% ipython --no-banner

In [1]: import numpy as np

In [2]: from numpy import linalg as LA

In [3]: np.set_printoptions(precision=2, suppress=True, linewidth=140, legacy="1.25")

In [4]: rd = lambda a: np.round(a, 2) + 0

In [5]: W0 = np.array([[0, 0, 0, -6, -4, -2],
   ...:     [0, 0, 0, -18, -12, -12],
   ...:     [0, 0, 0, -8, -18, 0],
   ...:     [-6, -4, -2, -3, -2, -1],
   ...:     [-18, -12, -12, -9, -6, -6],
   ...:     [-8, -18, 0, -4, -9, 0]])

In [6]: x = np.array([1, 0, 2, 1, -1, -1])

In [7]: y = W0 @ x

In [8]: y
Out[8]: array([  0,   6,  10, -10, -39,  -3])

In [9]: rd(LA.solve(W0, y + W0[:, 4]))
Out[9]: array([ 1.,  0.,  2.,  1.,  0., -1.])

In [10]: rd(LA.solve(W0.T, W0[5]))
Out[10]: array([0., 0., 0., 0., 0., 1.])

In [11]: Q, R = LA.qr(W0)

In [12]: rd(Q)
Out[12]: 
array([[ 0.  ,  0.  ,  0.  ,  0.29,  0.12,  0.95],
       [ 0.  ,  0.  ,  0.  ,  0.87,  0.37, -0.32],
       [ 0.  ,  0.  ,  0.  ,  0.39, -0.92,  0.  ],
       [ 0.29, -0.12, -0.95,  0.  ,  0.  ,  0.  ],
       [ 0.87, -0.37,  0.32,  0.  ,  0.  ,  0.  ],
       [ 0.39,  0.92,  0.  ,  0.  ,  0.  ,  0.  ]])

In [13]: rd(np.trace(Q @ Q.T))
Out[13]: 6.0

In [14]: Q, evecs = LA.qr(W0[:, :4])[0], LA.qr(W0[:, 4:])[0]

In [15]: sv = LA.svd(Q.T @ evecs, compute_uv=False)

In [16]: (sv > 0.9).sum()
Out[16]: 1

In [17]: rd(LA.norm(Q @ Q.T - evecs @ evecs.T, 2))
Out[17]: 1.0

In [18]: mat = np.load("test3.npy")

In [19]: mat
Out[19]: 
array([[ 0,  2, -1, -2],
       [-2,  0,  1,  1],
       [ 1, -1,  0, -6],
       [ 2, -1,  6,  0]])

In [20]: proj = np.triu(np.array([[6, 6, 8, 5], [9, 2, 7, 2], [4, 1, 6, 3], [7, 7, 6, 7]]), 1) + np.eye(4)

In [21]: M2 = proj @ mat @ LA.inv(proj)

In [22]: proj @ mat - mat @ proj
Out[22]: 
array([[  6., -13.,  22., -43.],
       [ 11.,   3.,  28., -35.],
       [  6.,  -9.,  17.,  -3.],
       [  0., -12.,  -9., -26.]])

In [23]: LA.matrix_rank(M2)
Out[23]: 4

In [24]: rd(LA.det(M2))
Out[24]: 169.0

In [25]: rng = np.random.default_rng(87683)

In [26]: idx = rng.permutation(4)

In [27]: idx
Out[27]: array([0, 2, 1, 3])

In [28]: M2 = mat[idx][:, idx]

In [29]: np.diag(M2)
Out[29]: array([0, 0, 0, 0])

In [30]: rd(LA.det(M2)), rd(LA.det(mat[idx]))
Out[30]: (169.0, -169.0)

In [31]: np.allclose(M2, mat)
Out[31]: False

In [32]: rd(np.sort(np.abs(LA.eigvals(M2))))
Out[32]: array([1.98, 1.98, 6.56, 6.56])

In [33]: np.trace(M2)
Out[33]: 0

In [34]: M2
Out[34]: 
array([[ 0, -1,  2, -2],
       [ 1,  0, -1, -6],
       [-2,  1,  0,  1],
       [ 2,  6, -1,  0]])

In [35]: left, sv, vt = LA.svd(M2, full_matrices=False)

In [36]: rd(vt @ vt.T)
Out[36]: 
array([[1., 0., 0., 0.],
       [0., 1., 0., 0.],
       [0., 0., 1., 0.],
       [0., 0., 0., 1.]])

In [37]: rd(sv / sv[0])
Out[37]: array([1. , 1. , 0.3, 0.3])

In [38]: rd(LA.det(mat))
Out[38]: 169.0

In [39]: np.allclose(mat @ mat.T, mat.T @ mat)
Out[39]: True

In [40]: (mat - mat.T) / 2
Out[40]: 
array([[ 0.,  2., -1., -2.],
       [-2.,  0.,  1.,  1.],
       [ 1., -1.,  0., -6.],
       [ 2., -1.,  6.,  0.]])

In [41]: x = np.array([2, 2, 0, 0])

In [42]: y = mat @ x

In [43]: y
Out[43]: array([ 4, -4,  0,  2])

In [44]: rd(LA.solve(mat, mat[:, 1]))
Out[44]: array([0., 1., 0., 0.])

In [45]: rd(LA.solve(mat, y))
Out[45]: array([2., 2., 0., 0.])

In [46]: rd(LA.solve(mat, -3 * y))
Out[46]: array([-6., -6.,  0.,  0.])

In [47]: feats = np.load("a.npy")

In [48]: feats
Out[48]: 
array([[ 0.01, -1.01, -1.01, -0.99],
       [-0.01, -0.98, -1.  , -0.98],
       [ 0.  , -1.02, -1.01, -0.99],
       [ 1.  ,  1.99,  1.01, -2.  ],
       [ 1.04,  1.97,  1.  , -1.97],
       [ 0.99,  2.04,  1.01, -2.  ],
       [ 0.  , -0.99, -0.02,  0.99],
       [-0.01, -1.01,  0.01,  0.99],
       [ 0.  , -0.97, -0.02,  1.03]])

In [49]: x = np.array([0, 5, 2, 1])

In [50]: y = feats @ x

In [51]: rd(LA.lstsq(feats, y)[0])
Out[51]: array([0., 5., 2., 1.])

In [52]: rd(y)
Out[52]: array([-8.06, -7.88, -8.11,  9.97,  9.88, 10.22, -4.  , -4.04, -3.86])

In [53]: rd(LA.pinv(feats) @ feats)
Out[53]: 
array([[1., 0., 0., 0.],
       [0., 1., 0., 0.],
       [0., 0., 1., 0.],
       [0., 0., 0., 1.]])

In [54]: y = y + 0.1 * rng.normal(size=9)

In [55]: rd(y)
Out[55]: array([-8.1 , -7.78, -8.27, 10.07, 10.  , 10.08, -3.95, -4.13, -3.91])

In [56]: c, *_ = LA.lstsq(feats, y)

In [57]: rd(feats.T @ (y - feats @ c))
Out[57]: array([0., 0., 0., 0.])

In [58]: rd(c)
Out[58]: array([1.04, 5.6 , 0.89, 1.56])

In [59]: rd(LA.norm(y - feats @ c))
Out[59]: 0.29

In [60]: [round(float(LA.norm(LA.solve(feats.T @ feats + lam * np.eye(4), feats.T @ y))), 2) for lam in (0, 1, 10, 100)]
Out[60]: [5.97, 4.89, 3.23, 0.94]

In [61]: c.round()
Out[61]: array([1., 6., 1., 2.])

In [62]: idx = rng.permutation(4)

In [63]: M2 = feats[:, idx] * rng.choice([-1, 1], 4)

In [64]: M2
Out[64]: 
array([[ 0.99, -1.01, -1.01,  0.01],
       [ 0.98, -0.98, -1.  , -0.01],
       [ 0.99, -1.02, -1.01,  0.  ],
       [ 2.  ,  1.99,  1.01,  1.  ],
       [ 1.97,  1.97,  1.  ,  1.04],
       [ 2.  ,  2.04,  1.01,  0.99],
       [-0.99, -0.99, -0.02,  0.  ],
       [-0.99, -1.01,  0.01, -0.01],
       [-1.03, -0.97, -0.02,  0.  ]])

In [65]: left, _, vt = LA.svd(feats.T @ M2)

In [66]: idx
Out[66]: array([3, 1, 2, 0])

In [67]: rd(LA.lstsq(feats, M2)[0])
Out[67]: 
array([[ 0.,  0.,  0.,  1.],
       [ 0.,  1.,  0.,  0.],
       [ 0.,  0.,  1.,  0.],
       [-1.,  0.,  0.,  0.]])

In [68]: sv = 10 * 0.7 ** np.arange(4)

In [69]: X = rng.normal(size=(20, 4)) * rng.permutation(sv)

In [70]: rd(X)
Out[70]: 
array([[ -0.71,  -0.71,   0.57,  -1.66],
       [  1.26,   9.84,   6.53,  -1.92],
       [  1.85,  -3.53,   7.69,  -0.57],
       [  2.19,   6.07,  10.86,  -5.67],
       [ -2.31,   3.54,  10.97,   8.79],
       [  4.44,   0.91,   8.08,   1.35],
       [  0.37,  -4.91, -11.13,   3.1 ],
       [ -4.9 ,   3.24,  16.86,   5.54],
       [ -7.21,   3.13,  -8.5 ,  -2.32],
       [ -8.46,   2.73,   3.13,  -4.71],
       [ -0.53, -10.51, -11.44,  -9.23],
       [  4.01,  11.69,   6.92,  -6.97],
       [  1.26,  -3.26,  -8.07,   3.98],
       [  2.7 ,  10.73,  21.58,  -9.03],
       [ -1.37,  -9.03,   0.47,  -9.32],
       [ -4.93,   7.34,   2.51,  -2.52],
       [ -4.88,   6.85, -11.06,   3.7 ],
       [  5.31,  -3.29,   6.15,  10.66],
       [  2.97,  -3.3 ,  -2.68,  -1.33],
       [ -0.85,  -5.21,  -2.01,  -0.04]])

In [71]: M2 = np.c_[X[:, :1] @ np.array([[5]]), np.array([-5, 5, -9, -6, -9, 6, -8, -1, 9, 3, -9, -9, -5, 6, 3, 3, -5, 1, -8, -1])]

In [72]: rd(M2)
Out[72]: 
array([[ -3.54,  -5.  ],
       [  6.3 ,   5.  ],
       [  9.24,  -9.  ],
       [ 10.95,  -6.  ],
       [-11.56,  -9.  ],
       [ 22.18,   6.  ],
       [  1.86,  -8.  ],
       [-24.52,  -1.  ],
       [-36.04,   9.  ],
       [-42.31,   3.  ],
       [ -2.65,  -9.  ],
       [ 20.06,  -9.  ],
       [  6.29,  -5.  ],
       [ 13.5 ,   6.  ],
       [ -6.86,   3.  ],
       [-24.66,   3.  ],
       [-24.41,  -5.  ],
       [ 26.55,   1.  ],
       [ 14.84,  -8.  ],
       [ -4.25,  -1.  ]])

In [73]: LA.matrix_rank(np.c_[X, M2])
Out[73]: 5

In [74]: LA.matrix_rank(M2)
Out[74]: 2
